>>> import numpy as np
>>> np.set_printoptions(suppress=True, linewidth=120)
>>> M = np.loadtxt("m.csv", delimiter=",")
>>> print(M)
[[-8. -5. -3. -7.  6. -1.]
 [-5. -8. -5. -3. -7.  6.]
 [-3. -5. -8. -5. -3. -7.]
 [-7. -3. -5. -8. -5. -3.]
 [ 6. -7. -3. -5. -8. -5.]
 [-1.  6. -7. -3. -5. -8.]]
>>> # equal to its transpose
>>> print([round(float(np.linalg.det(M[:i, :i])), 2) + 0 for i in range(1, 7)])
[-8.0, 39.0, -190.0, -131.0, 36564.0, 277628.0]
>>> print(np.all(np.linalg.eigvalsh(M) > 0))
False
>>> print(round(float(np.linalg.eigvalsh(M).min()), 2))
-24.85
>>> w, vecs = np.linalg.eigh(M)
>>> print(w.round(2))
[-24.85 -15.72 -13.61  -4.07   1.46   8.79]
>>> print(np.round(np.linalg.eigvalsh(M + 4 * np.eye(6)), 2))
[-20.85 -11.72  -9.61  -0.07   5.46  12.79]
>>> print(np.unique(w.round(6) + 0, return_counts=True)[1])
[1 1 1 1 1 1]
>>> print(np.round(np.linalg.svd(M, compute_uv=False), 2))
[24.85 15.72 13.61  8.79  4.07  1.46]
>>> print(np.round(vecs.T @ vecs, 2) + 0)
[[1. 0. 0. 0. 0. 0.]
 [0. 1. 0. 0. 0. 0.]
 [0. 0. 1. 0. 0. 0.]
 [0. 0. 0. 1. 0. 0.]
 [0. 0. 0. 0. 1. 0.]
 [0. 0. 0. 0. 0. 1.]]
>>> print((w > 1e-8).sum(), (w < -1e-8).sum())
2 4
>>> print(np.round(vecs.T @ M @ vecs, 2) + 0)
[[-24.85   0.     0.     0.     0.     0.  ]
 [  0.   -15.72   0.     0.     0.     0.  ]
 [  0.     0.   -13.61   0.     0.     0.  ]
 [  0.     0.     0.    -4.07   0.     0.  ]
 [  0.     0.     0.     0.     1.46   0.  ]
 [  0.     0.     0.     0.     0.     8.79]]
>>> rng = np.random.default_rng(3)
>>> z = rng.permutation(6)
>>> print(z)
[2 5 4 1 3 0]
>>> other = M[z][:, z]
>>> print(np.trace(other))
-48.0
>>> print(round(np.linalg.det(other), 2), np.round(np.linalg.det(M[z]), 2))
277628.0 -277628.0
>>> w, vecs = np.linalg.eigh(M)
>>> vec = np.array([2, 7, 0, 3, 8, 0])
>>> print(np.round(vec @ M @ vec / (vec @ vec), 2), np.round(w[0], 2), round(w[-1], 2))
-17.38 -24.85 8.79
>>> print(np.round(vecs * np.maximum(w, 0) @ vecs.T, 2))
[[ 1.87 -1.75  0.53 -1.17  2.09 -1.23]
 [-1.75  2.47 -1.23  0.88 -2.28  2.09]
 [ 0.53 -1.23  0.78 -0.15  0.88 -1.17]
 [-1.17  0.88 -0.15  0.78 -1.23  0.53]
 [ 2.09 -2.28  0.88 -1.23  2.47 -1.75]
 [-1.23  2.09 -1.17  0.53 -1.75  1.87]]
>>> print(np.round(np.linalg.eigvalsh(M[1:, 1:]), 2))
[-23.65 -14.42  -4.58  -3.69   6.34]
>>> print((np.sign(vecs[:, -1].round(6)) == np.sign(vecs[0, -1].round(6))).astype(int))
[1 0 1 0 1 0]
